% ipython --no-banner

In [1]: import numpy as np

In [2]: import numpy.linalg as la

In [3]: np.set_printoptions(suppress=True, linewidth=140)

In [4]: E = np.array([[1, 2, 2],
   ...:     [2, 2, 2],
   ...:     [4, 2, 4],
   ...:     [5, 4, 6],
   ...:     [7, 7, 7],
   ...:     [10, 9, 9],
   ...:     [10, 12, 9],
   ...:     [11, 15, 9],
   ...:     [13, 15, 9],
   ...:     [13, 15, 10],
   ...:     [15, 16, 13],
   ...:     [17, 19, 16],
   ...:     [20, 21, 19]])

In [5]: Xs = (E - E.mean(axis=0)) / E.std(axis=0)

In [6]: np.round(Xs.std(axis=0), 1)
Out[6]: array([1., 1., 1.])

In [7]: coef = la.lstsq(np.delete(Xs, 1, axis=1), Xs[:, 1])[0]

In [8]: np.abs(coef).argmax()
Out[8]: np.int64(0)

In [9]: coef.round(1)
Out[9]: array([ 1.4, -0.4])

In [10]: dist = la.norm(E[:, None] - E[None], axis=-1)

In [11]: np.flatnonzero(dist[0] < dist.mean() / 2)
Out[11]: array([0, 1, 2])

In [12]: (dist + 1e9 * np.eye(13)).round(6).argmin(axis=1)
Out[12]: array([ 1,  0,  1,  2,  3,  6,  5,  8,  9,  8,  9, 10, 11])

In [13]: np.round(la.norm(E - E.mean(axis=0), axis=1), 1)
Out[13]: array([14.2, 13.6, 11.5,  8.7,  5. ,  1.7,  1.3,  4.5,  5.3,  5.5,  8.5, 13.1, 17.7])

In [14]: dist.shape
Out[14]: (13, 13)

In [15]: dist[0].round(6).argsort(kind="stable")[:4]
Out[15]: array([0, 1, 2, 3])

In [16]: dist.mean(axis=1).argmax()
Out[16]: np.int64(12)

In [17]: np.round(la.norm(E, axis=1), 1)
Out[17]: array([ 3. ,  3.5,  6. ,  8.8, 12.1, 16.2, 18. , 20.7, 21.8, 22.2, 25.5, 30.1, 34.7])

In [18]: dist[:5, :5].round(1)
Out[18]: 
array([[0. , 1. , 3.6, 6. , 9.3],
       [1. , 0. , 2.8, 5.4, 8.7],
       [3.6, 2.8, 0. , 3. , 6.6],
       [6. , 5.4, 3. , 0. , 3.7],
       [9.3, 8.7, 6.6, 3.7, 0. ]])
